In [1]: import numpy as np

In [2]: np.set_printoptions(precision=2, suppress=True, linewidth=200, floatmode="fixed")

In [3]: tidy = lambda a: np.round(a, 2) + 0

In [4]: arr = np.load("test12.npy")

In [5]: tidy(arr)
Out[5]: 
array([[0.18, 0.32, 0.14, 0.23, 0.14],
       [0.10, 0.24, 0.43, 0.19, 0.05],
       [0.19, 0.19, 0.28, 0.16, 0.19],
       [0.23, 0.15, 0.21, 0.26, 0.15],
       [0.16, 0.16, 0.20, 0.20, 0.28]])

In [6]: # row-stochastic, so 1 is an eigenvalue

In [7]: gram = arr.T @ arr

In [8]: print(tidy(np.linalg.svd(arr, compute_uv=False) ** 2))
[1.03 0.07 0.03 0.01 0.00]

In [9]: (arr @ arr.T).shape
Out[9]: (5, 5)

In [10]: Y = np.linalg.invert(arr)
Traceback (most recent call last):
  Cell In[10], line 1
    Y = np.linalg.invert(arr)
AttributeError: module 'numpy.linalg' has no attribute 'invert'


In [11]: Y = np.linalg.inv(arr)

In [12]: tidy(np.linalg.det(arr) * np.linalg.det(Y))
Out[12]: np.float64(1.0)

In [13]: np.allclose(Y, arr.T)
Out[13]: False

In [14]: tidy(arr @ Y)
Out[14]: 
array([[1.00, 0.00, 0.00, 0.00, 0.00],
       [0.00, 1.00, 0.00, 0.00, 0.00],
       [0.00, 0.00, 1.00, 0.00, 0.00],
       [0.00, 0.00, 0.00, 1.00, 0.00],
       [0.00, 0.00, 0.00, 0.00, 1.00]])

In [15]: print(tidy(np.linalg.slogdet(arr)[0]))
1.0

In [16]: print(tidy(np.linalg.det(arr) * Y))
[[0.00 0.00 0.00 0.00 0.00]
 [0.00 0.00 0.00 0.00 0.00]
 [0.00 0.00 0.00 0.00 0.00]
 [0.00 0.00 0.00 0.00 0.00]
 [0.00 0.00 0.00 0.00 0.00]]

In [17]: arr @ np.ones(5)
Out[17]: array([1.00, 1.00, 1.00, 1.00, 1.00])

In [18]: tidy(np.linalg.matrix_power(arr, 100))
Out[18]: 
array([[0.17, 0.21, 0.26, 0.20, 0.16],
       [0.17, 0.21, 0.26, 0.20, 0.16],
       [0.17, 0.21, 0.26, 0.20, 0.16],
       [0.17, 0.21, 0.26, 0.20, 0.16],
       [0.17, 0.21, 0.26, 0.20, 0.16]])

In [19]: pr = np.eye(5)[1]

In [20]: for _ in range(4):
    ...:     pr = pr @ arr
    ...:     print(pr.round(2))
    ...: 
[0.10 0.24 0.43 0.19 0.05]
[0.17 0.20 0.28 0.19 0.15]
[0.17 0.21 0.26 0.20 0.16]
[0.17 0.21 0.26 0.20 0.16]

In [21]: rng = np.random.default_rng(9216)

In [22]: labels = rng.permutation(5)

In [23]: labels
Out[23]: array([4, 0, 2, 1, 3])

In [24]: Y = arr[labels][:, labels]

In [25]: tidy(np.linalg.det(Y)), tidy(np.linalg.det(arr[labels]))
Out[25]: (np.float64(0.0), np.float64(0.0))

In [26]: A = np.load("block12.npy")

In [27]: A
Out[27]: 
array([[-3,  6,  0, -5,  3, -7,  2, -5,  0, -3, -1, -2],
       [ 0,  8,  1, -1, -6,  8, -5, -4, -2,  0,  9, -3],
       [ 0,  0, -9, -3,  0,  0,  1, -4,  2, -5,  9,  0],
       [ 0,  0,  0,  3, -2,  8, -2, -3,  8, -2,  6,  4],
       [ 0,  0,  0,  0, -6, -7,  6, -2,  9,  8, -2, -2],
       [ 0,  0,  0,  0,  0,  0, -2, -2,  5,  5,  8,  0],
       [ 0,  0,  0,  0,  0,  0, -5,  8, -4, -6,  0, -8],
       [ 0,  0,  0,  0,  0,  0,  0,  7,  2,  8, -4,  7],
       [ 0,  0,  0,  0,  0,  0,  0,  0, -6,  9, -3, -6],
       [ 0,  0,  0,  0,  0,  0,  0,  0,  0,  2, -1, -2],
       [ 0,  0,  0,  0,  0,  0,  0,  0,  0,  0,  0, -9],
       [ 0,  0,  0,  0,  0,  0,  0,  0,  0,  0,  0,  7]])

In [28]: rk = np.linalg.matrix_rank(A)

In [29]: rk
Out[29]: np.int64(11)

In [30]: ns = np.linalg.svd(A)[2][rk:].T

In [31]: np.linalg.matrix_rank(A.T @ A), np.linalg.matrix_rank(A @ A.T)
Out[31]: (np.int64(11), np.int64(11))

In [32]: tidy(ns @ ns.T)
Out[32]: 
array([[ 0.25,  0.23, -0.11,  0.32,  0.11, -0.09,  0.00,  0.00,  0.00,  0.00,  0.00,  0.00],
       [ 0.23,  0.21, -0.10,  0.29,  0.10, -0.09,  0.00,  0.00,  0.00,  0.00,  0.00,  0.00],
       [-0.11, -0.10,  0.05, -0.14, -0.05,  0.04,  0.00,  0.00,  0.00,  0.00,  0.00,  0.00],
       [ 0.32,  0.29, -0.14,  0.41,  0.14, -0.12,  0.00,  0.00,  0.00,  0.00,  0.00,  0.00],
       [ 0.11,  0.10, -0.05,  0.14,  0.05, -0.04,  0.00,  0.00,  0.00,  0.00,  0.00,  0.00],
       [-0.09, -0.09,  0.04, -0.12, -0.04,  0.03,  0.00,  0.00,  0.00,  0.00,  0.00,  0.00],
       [ 0.00,  0.00,  0.00,  0.00,  0.00,  0.00,  0.00,  0.00,  0.00,  0.00,  0.00,  0.00],
       [ 0.00,  0.00,  0.00,  0.00,  0.00,  0.00,  0.00,  0.00,  0.00,  0.00,  0.00,  0.00],
       [ 0.00,  0.00,  0.00,  0.00,  0.00,  0.00,  0.00,  0.00,  0.00,  0.00,  0.00,  0.00],
       [ 0.00,  0.00,  0.00,  0.00,  0.00,  0.00,  0.00,  0.00,  0.00,  0.00,  0.00,  0.00],
       [ 0.00,  0.00,  0.00,  0.00,  0.00,  0.00,  0.00,  0.00,  0.00,  0.00,  0.00,  0.00],
       [ 0.00,  0.00,  0.00,  0.00,  0.00,  0.00,  0.00,  0.00,  0.00,  0.00,  0.00,  0.00]])

In [33]: ns.shape
Out[33]: (12, 1)

In [34]: W0 = np.load("m.npy")

In [35]: W0
Out[35]: 
array([[  1,   6,   9,   9,   4,   2,   1,   6,   4],
       [  4,  13,  13,  13,   6,   7,   9,  10,  11],
       [ 10,  14,  18,  20,  15,  12,  12,  18,  20],
       [ 12,  20,  21,  24,  18,  15,  12,  25,  21],
       [ 13,  22,  23,  30,  26,  20,  17,  33,  22],
       [ 22,  31,  30,  33,  33,  26,  19,  36,  24],
       [ 27,  34,  37,  35,  35,  33,  23,  41,  26],
       [ 33,  42,  40,  36,  38,  33,  28,  48,  30],
       [ 39,  44,  40,  41,  38,  42,  30,  54,  39],
       [ 40,  44,  41,  41,  44,  47,  32,  62,  39],
       [ 49,  47,  50,  42,  50,  52,  40,  68,  48],
       [ 52,  54,  55,  51,  50,  55,  47,  77,  49],
       [ 52,  58,  56,  53,  50,  62,  51,  77,  51],
       [ 58,  64,  56,  56,  55,  71,  58,  79,  55],
       [ 60,  72,  61,  64,  64,  77,  66,  86,  62],
       [ 61,  72,  63,  72,  67,  83,  70,  87,  62],
       [ 70,  79,  71,  79,  70,  86,  75,  91,  66],
       [ 70,  80,  72,  87,  76,  88,  83,  94,  75],
       [ 74,  89,  81,  96,  85,  97,  92,  97,  83],
       [ 80,  90,  84,  98,  86, 103,  97, 104,  88],
       [ 84,  94,  93,  99,  88, 109, 102, 104,  93],
       [ 93, 100,  99, 106,  91, 111, 107, 113, 101],
       [102, 108, 100, 109,  93, 120, 115, 114, 104],
       [108, 108, 109, 115, 100, 120, 116, 117, 108],
       [116, 115, 118, 122, 106, 126, 116, 120, 111],
       [116, 115, 123, 131, 114, 129, 118, 121, 113],
       [120, 124, 130, 132, 120, 132, 127, 124, 121],
       [120, 133, 138, 137, 128, 139, 130, 130, 130],
       [126, 136, 143, 143, 134, 139, 135, 132, 134],
       [132, 145, 146, 145, 134, 139, 143, 139, 141],
       [137, 145, 150, 146, 140, 144, 144, 144, 142],
       [139, 154, 156, 151, 140, 148, 146, 149, 143]])

In [36]: labels = W0[:, 3] > np.median(W0[:, 3])

In [37]: r0 = W0[labels].mean(axis=0) - W0[~labels].mean(axis=0)

In [38]: np.argsort(-np.abs(r0).round(6), kind="stable")
Out[38]: array([6, 5, 3, 2, 8, 1, 0, 4, 7])

In [39]: ((W0 - W0.mean(axis=0)) @ r0 > 0).astype(int)
Out[39]: array([0, 0, 0, 0, 0, 0, 0, 0, 0, 0, 0, 0, 0, 0, 0, 0, 1, 1, 1, 1, 1, 1, 1, 1, 1, 1, 1, 1, 1, 1, 1, 1])

In [40]: print(labels.astype(int))
[0 0 0 0 0 0 0 0 0 0 0 0 0 0 0 0 1 1 1 1 1 1 1 1 1 1 1 1 1 1 1 1]

In [41]: Y = np.c_[W0[:, :7] @ np.array([[-3, -2, -2, 1, -1, 2, -1],
    ...:     [0, 2, 2, 2, 2, 1, 0],
    ...:     [-1, -1, -1, -2, -2, 3, -2],
    ...:     [-3, -3, 3, 0, 0, 1, 1],
    ...:     [-2, 3, 3, -2, 0, 2, 1],
    ...:     [0, -3, 2, -2, 0, 1, 3],
    ...:     [1, -3, -1, 0, 3, 0, 0]]), np.array([0, 2, -8, -1, -8, 2, 0, -9, 5, 9, 4, -8, 5, -3, 1, -5, 7, 8, 0, -9, -6, -9, 7, 2, -4, -1, 2, 5, -1, 9, -9, 4])]

In [42]: Y
Out[42]: 
array([[  -46,   -23,    43,   -17,    -4,    54,     0,     0],
       [  -67,   -64,    67,   -22,    23,    92,    10,     2],
       [ -126,   -97,   107,   -52,    18,   150,    25,    -8],
       [ -153,  -104,   139,   -56,    22,   182,    33,    -1],
       [ -187,  -128,   186,   -81,    36,   219,    57,    -8],
       [ -242,  -147,   219,   -94,    37,   290,    62,     2],
       [ -270,  -191,   230,  -115,    36,   337,    68,     0],
       [ -295,  -199,   238,  -105,    55,   373,    60,    -9],
       [ -326,  -255,   261,  -113,    59,   401,    86,     5],
       [ -340,  -261,   284,  -136,    62,   423,   104,     9],
       [ -383,  -306,   286,  -161,    65,   489,    99,     4],
       [ -417,  -360,   315,  -160,    87,   529,   104,    -8],
       [ -420,  -392,   338,  -168,   105,   545,   125,     5],
       [ -450,  -434,   373,  -178,   132,   585,   154,    -3],
       [ -495,  -466,   435,  -200,   160,   644,   177,     1],
       [ -526,  -515,   472,  -221,   167,   672,   201,    -5],
       [ -583,  -563,   491,  -226,   171,   737,   195,     7],
       [ -612,  -598,   530,  -242,   195,   763,   213,     8],
       [ -669,  -651,   594,  -274,   218,   843,   236,     0],
       [ -693,  -700,   597,  -286,   223,   875,   245,    -9],
       [ -716,  -739,   604,  -308,   224,   925,   244,    -6],
       [ -771,  -784,   621,  -309,   230,   982,   239,    -9],
       [ -804,  -841,   643,  -308,   259,  1027,   260,     7],
       [ -862,  -862,   660,  -334,   238,  1086,   249,     2],
       [ -928,  -894,   700,  -354,   226,  1161,   254,    -4],
       [ -974,  -917,   750,  -386,   222,  1204,   270,    -1],
       [ -999,  -935,   771,  -396,   249,  1258,   268,     2],
       [-1035,  -946,   831,  -424,   260,  1319,   286,     5],
       [-1083,  -972,   851,  -434,   265,  1367,   282,    -1],
       [-1102,  -999,   852,  -416,   295,  1399,   272,     9],
       [-1135, -1016,   868,  -441,   285,  1439,   281,    -9],
       [-1160, -1041,   897,  -441,   295,  1479,   284,     4]])

In [43]: tidy(np.linalg.norm(np.linalg.qr(W0)[0].T @ Y, axis=0) ** 2 / ((Y ** 2).sum(axis=0) + 1e-12))
Out[43]: array([1.00, 1.00, 1.00, 1.00, 1.00, 1.00, 1.00, 0.28])

In [44]: tidy(np.linalg.norm(Y - W0 @ np.linalg.lstsq(W0, Y)[0], axis=0))
Out[44]: array([ 0.00,  0.00,  0.00,  0.00,  0.00,  0.00,  0.00, 27.62])

In [45]: np.linalg.matrix_rank(np.c_[W0, Y])
Out[45]: np.int64(10)
